$ python3 -q
>>> import numpy as np
>>> np.set_printoptions(precision=3, suppress=True, linewidth=100, sign=" ")
>>> rnd = lambda a: np.round(a, 3) + 0
>>> arr = np.load("case10.npy")
>>> rnd(arr)
array([[-0.653,  0.036,  0.152, -1.323, -0.576,  0.665,  2.404, -0.931, -1.044,  1.239,  1.189,
         0.778,  0.864,  2.891,  1.275,  0.078],
       [ 0.783, -0.9  ,  1.015,  3.257,  0.766, -0.374,  1.114, -2.15 ,  0.103,  0.448,  0.548,
        -0.44 , -0.417,  0.136, -0.192,  2.1  ],
       [-0.783,  0.9  , -1.842,  1.38 , -0.809,  0.035, -0.839,  0.445,  0.181,  1.675, -1.031,
         2.927,  1.064, -0.527,  0.826,  1.468],
       [ 1.305, -2.453,  0.632, -1.714,  0.38 , -1.881, -1.196, -0.312, -0.007,  1.341,  0.009,
        -0.27 ,  2.021, -0.756,  1.202,  0.871],
       [ 0.522,  1.662, -0.736, -0.583, -1.054, -1.433, -0.172, -0.931,  0.557, -0.412, -1.739,
        -1.692, -1.608,  0.715,  2.533,  1.071],
       [-0.392,  0.212,  0.508,  0.249, -0.311, -0.358,  0.74 ,  0.903, -0.309, -0.775,  2.88 ,
         0.707, -0.973, -2.337,  2.645, -0.036],
       [-1.305,  0.547,  0.4  ,  0.121,  2.278,  1.254, -2.025, -1.748,  2.045, -0.189,  0.632,
         0.111,  0.635,  0.691,  1.573, -0.958],
       [ 0.653, -0.393, -0.756, -0.71 , -1.026, -0.066, -1.213, -2.247, -1.253, -3.157,  0.602,
         1.729,  0.242,  0.289, -0.518,  0.683],
       [ 0.653,  0.441,  2.427,  1.564, -0.763, -1.783, -1.137,  0.368, -0.975,  0.136, -0.571,
         1.358, -0.199,  1.369,  0.599, -2.333],
       [ 0.522, -1.91 ,  1.14 ,  0.222, -1.341,  3.039, -1.395,  1.288, -0.134, -0.063, -0.564,
        -0.123, -1.188,  0.855,  1.142,  1.135],
       [ 0.392, -0.569,  0.188, -0.983,  0.439, -1.429,  0.125,  1.001,  2.785, -0.094,  0.927,
         1.85 , -2.009,  1.453, -1.006,  1.031],
       [-1.436, -1.684,  0.142, -0.798,  1.591, -0.07 ,  0.991, -1.076, -1.147,  0.25 , -2.225,
         1.421, -2.148, -1.057,  0.487, -0.671],
       [ 3.002,  1.789, -0.208, -0.695,  2.431,  0.93 , -0.512,  0.314, -1.643,  0.901,  0.365,
         0.702, -0.873,  0.046,  0.068,  0.467],
       [ 0.522, -0.481, -1.289, -0.137, -1.755,  0.258, -1.116, -1.894,  0.162,  2.463,  1.434,
        -0.339, -1.787, -0.556, -0.736, -1.591],
       [-2.611,  0.499,  0.503, -0.307,  0.543, -1.074, -1.974,  0.487, -2.097,  0.66 ,  1.103,
        -0.922, -0.873,  0.732, -0.845,  1.759],
       [-0.261,  1.848,  3.069, -1.479, -1.201,  0.754,  0.239, -1.245,  0.741,  0.694, -0.535,
         0.658,  0.225, -1.6  , -0.94 ,  1.026]])
>>> left, s, Vh = np.linalg.svd(arr, full_matrices=False)
>>> rnd(np.cumsum(s ** 2) / np.sum(s ** 2))
array([ 0.063,  0.125,  0.188,  0.25 ,  0.313,  0.375,  0.438,  0.5  ,  0.563,  0.625,  0.688,
        0.75 ,  0.813,  0.875,  0.938,  1.   ])
>>> rnd(s / s[0])
array([ 1.,  1.,  1.,  1.,  1.,  1.,  1.,  1.,  1.,  1.,  1.,  1.,  1.,  1.,  1.,  1.])
>>> np.sqrt((s ** 2).sum()), rnd(np.linalg.norm(arr))
(np.float64(20.0), np.float64(20.0))
>>> rnd(s)
array([ 5.,  5.,  5.,  5.,  5.,  5.,  5.,  5.,  5.,  5.,  5.,  5.,  5.,  5.,  5.,  5.])
>>> left.shape, s.shape, Vh.shape
((16, 16), (16,), (16, 16))
>>> np.allclose(left * s @ Vh, arr)
True
>>> W = np.array([[5, 2, 2, -5, -5],
...     [-5, 1, 5, -3, -5],
...     [-5, -3, 5, -2, 2],
...     [0, 0, -3, 3, 0],
...     [-3, 5, 4, -2, -5],
...     [-1, -3, -3, 4, 5],
...     [4, -4, -5, -2, -3],
...     [-3, -4, 0, -3, 4],
...     [-1, 4, -5, 3, -1],
...     [0, 0, -2, -3, -2],
...     [-3, 0, -1, 4, -5],
...     [5, 5, -1, 0, -5],
...     [-3, 4, 0, -3, -3],
...     [-2, -3, -5, 2, 0],
...     [3, 5, -4, 5, 1],
...     [1, 1, 5, 2, 3]])
>>> c = np.array([1, 0, 2, -2, 0])
>>> hid = np.maximum(arr @ W + c, 0)
>>> (hid > 0).astype(int)
array([[ 1,  0,  0,  1,  0],
       [ 1,  1,  1,  1,  0],
       [ 1,  1,  0,  1,  0],
       [ 1,  1,  1,  0,  0],
       [ 1,  1,  1,  1,  1],
       [ 1,  1,  1,  1,  0],
       [ 0,  1,  0,  1,  0],
       [ 1,  1,  1,  1,  0],
       [ 0,  0,  1,  0,  0],
       [ 1,  0,  0,  1,  1],
       [ 1,  1,  0,  1,  0],
       [ 1,  1,  1,  0,  1],
       [ 1,  1,  1,  0,  0],
       [ 1,  0,  0,  1,  0],
       [ 0,  0,  1,  1,  1],
       [ 0,  0,  1,  0,  1]])
>>> np.linalg.matrix_rank(hid)
np.int64(5)
>>> Z = np.array([[2, 2, 0], [0, 0, 1], [1, 0, 0], [1, 0, 2], [0, 0, 2]])
>>> (hid @ Z).round(6).argmax(axis=1)
array([ 0,  0,  0,  0,  2,  2,  2,  0,  0,  2,  0,  0,  0,  0,  2,  0])
>>> W @ Z
array([[  7,  10, -18],
       [ -8, -10, -15],
       [ -7, -10,  -3],
       [  0,   0,   6],
       [ -4,  -6,  -9],
       [ -1,  -2,  15],
       [  1,   8, -14],
       [ -9,  -6,  -2],
       [ -4,  -2,   8],
       [ -5,   0, -10],
       [ -3,  -6,  -2],
       [  9,  10,  -5],
       [ -9,  -6,  -8],
       [ -7,  -4,   1],
       [  7,   6,  17],
       [  9,   2,  11]])
